% python3 -q
>>> import numpy as np
>>> np.set_printoptions(precision=3, suppress=True, linewidth=160, legacy="1.25")
>>> mat = np.load("layer12.npy")
>>> mat
array([[ 14, -23,  -3,  12,   1,  10,  -3,  -3, -10,  -8,  11,  10],
       [-23,  49,  -7,  -9,   3, -22,  -2,  -6,  22,   2, -15,  -6],
       [ -3,  -7,  31, -14, -14,   9, -13,  11,   7,  15,   7, -17],
       [ 12,  -9, -14,  36,   7,   6, -12,   1,  -1, -29,   6,  24],
       [  1,   3, -14,   7,  24,  -3,   2,  -4,  -8, -14,   4,  14],
       [ 10, -22,   9,   6,  -3,  14,  -6,  10,  -8,  -2,  11,   2],
       [ -3,  -2, -13, -12,   2,  -6,  32,   6, -13,  11, -21,  -7],
       [ -3,  -6,  11,   1,  -4,  10,   6,  35,  -5,   3,  -9,  -8],
       [-10,  22,   7,  -1,  -8,  -8, -13,  -5,  19,   1,  -3,  -5],
       [ -8,   2,  15, -29, -14,  -2,  11,   3,   1,  27,  -7, -23],
       [ 11, -15,   7,   6,   4,  11, -21,  -9,  -3,  -7,  27,   9],
       [ 10,  -6, -17,  24,  14,   2,  -7,  -8,  -5, -23,   9,  22]])
>>> np.argsort(-np.linalg.norm(mat, axis=0).round(6), kind="stable")[:3]
array([1, 3, 9])
>>> round(float(np.linalg.norm(mat, 2) / np.linalg.norm(mat)), 3)
0.707
>>> print(np.linalg.cond(mat) > 100)
True
>>> print([round(float(x), 3) for x in np.linalg.svd(mat, compute_uv=False)[:3]])
[115.199, 84.815, 63.068]
>>> left, sigma, VT = np.linalg.svd(mat)
>>> V = VT[:(sigma > 1e-8).sum()]
>>> rng = np.random.default_rng(76)
>>> vec = mat[11] + 4 * mat[3] + rng.integers(2) * np.eye(12)[11]
>>> vec
array([  58.,  -42.,  -73.,  168.,   42.,   26.,  -55.,   -4.,   -9., -139.,   33.,  119.])
>>> np.diag(V.T @ V)
array([0.176, 0.695, 0.692, 0.515, 0.823, 0.2  , 0.489, 0.875, 0.337, 0.322, 0.674, 0.202])
>>> np.allclose(V.T @ V @ vec, vec)
False
>>> np.linalg.matrix_rank(np.vstack([mat, vec]))
7
>>> arr = np.loadtxt("test7.csv", delimiter=",")
>>> arr
array([[ 4.228,  4.61 ,  4.209,  2.381],
       [-4.33 , -3.434, -3.859, -2.867],
       [ 1.243,  0.494,  0.363,  0.468],
       [ 0.289, -0.105,  0.367,  0.67 ],
       [ 3.3  ,  3.3  ,  3.586,  1.617],
       [ 6.592,  5.397,  5.863,  3.045],
       [ 2.511,  2.441,  2.344,  1.841],
       [ 0.182,  0.177,  0.144, -0.037],
       [-0.162,  0.109, -0.153, -0.244],
       [ 1.996,  2.014,  1.912,  1.506],
       [ 1.787,  2.219,  1.085,  1.619],
       [-3.899, -3.646, -3.054, -2.252],
       [ 3.382,  3.373,  3.326,  2.378],
       [ 5.256,  5.567,  5.203,  3.012],
       [ 9.574,  9.015,  9.161,  5.519],
       [ 2.458,  2.658,  2.249,  1.212],
       [ 4.725,  4.453,  4.634,  2.986]])
>>> P = arr @ np.linalg.solve(arr.T @ arr, arr.T)
>>> round(float(np.trace(P)), 3)
4.0
>>> np.allclose(P @ P, P)
True
>>> np.argsort(-np.linalg.norm(arr, axis=0).round(6), kind="stable")[:3]
array([0, 1, 2])
>>> round(float(np.linalg.norm(arr, 2) / np.linalg.norm(arr)), 3)
0.997
>>> np.linalg.matrix_rank(arr, rtol=0.1)
1
>>> np.linalg.cond(arr) > 100
False
>>> print([round(float(x), 3) for x in np.linalg.svd(arr, compute_uv=False)[:3]])
[29.526, 1.418, 1.301]
>>> print(round(np.log10(np.linalg.cond(arr))))
1
>>> cen = arr - arr.mean(axis=0)
>>> V = np.linalg.svd(cen)[2][:1]
>>> other = cen - cen @ V.T @ V
>>> print(round(np.linalg.norm(other) / np.linalg.norm(cen), 3))
0.088
>>> (cen @ V.T).std(axis=0)
array([5.846])
>>> print(other.std(axis=0))
[0.21  0.258 0.237 0.312]
>>> np.diag(V.T @ V)
array([0.326, 0.281, 0.284, 0.109])
>>> G = np.cov(arr, rowvar=False)
>>> G
array([[11.897, 10.96 , 11.052,  6.825],
       [10.96 , 10.268, 10.238,  6.323],
       [11.052, 10.238, 10.388,  6.342],
       [ 6.825,  6.323,  6.342,  4.044]])
>>> np.argwhere(np.triu(np.abs(np.corrcoef(arr.T)) > 0.8, 1))
array([[0, 1],
       [0, 2],
       [0, 3],
       [1, 2],
       [1, 3],
       [2, 3]])
>>> np.median(arr, axis=0)
array([2.458, 2.441, 2.249, 1.617])
>>> print(round(np.corrcoef(arr[:, 2], arr[:, 1])[0, 1], 3))
0.991
>>> print(np.argsort(-arr.std(axis=0).round(6), kind="stable"))
[0 2 1 3]
>>> print(np.corrcoef(arr.T))
[[1.    0.992 0.994 0.984]
 [0.992 1.    0.991 0.981]
 [0.994 0.991 1.    0.978]
 [0.984 0.981 0.978 1.   ]]
>>> m1 = np.array([[-1, -2, -1, -2, 2, 3, 5, 1, 3, 2, -4],
...     [3, 4, -1, 1, -3, -4, -3, 1, 3, -4, -3],
...     [-3, -2, -5, 5, 1, 5, -5, -3, -5, 2, 2],
...     [-3, 5, 2, 4, -1, 1, 2, -4, 2, -5, 3]])
>>> other = m1 + rng.integers(-2, 3, (4, 3)) @ rng.integers(-2, 3, (3, 11))
>>> other
array([[ -3,  -4,   7,   2,   4,   5,   5,   3,   3,  -2, -10],
       [ -1,   3,   4,   0,   3,  -7,  -3,  -3,   8, -10,  -6],
       [ -5,  -5,  -5,   5,   0,   7, -12,  -3,  -9,   2,   0],
       [  0,   8,  -5,   1,  -3,  -1,   5,  -5,   3,  -1,   9]])
>>> print(np.round(np.linalg.svd(other - m1, compute_uv=False), 3) + 0)
[19.318 11.547  7.314  0.   ]
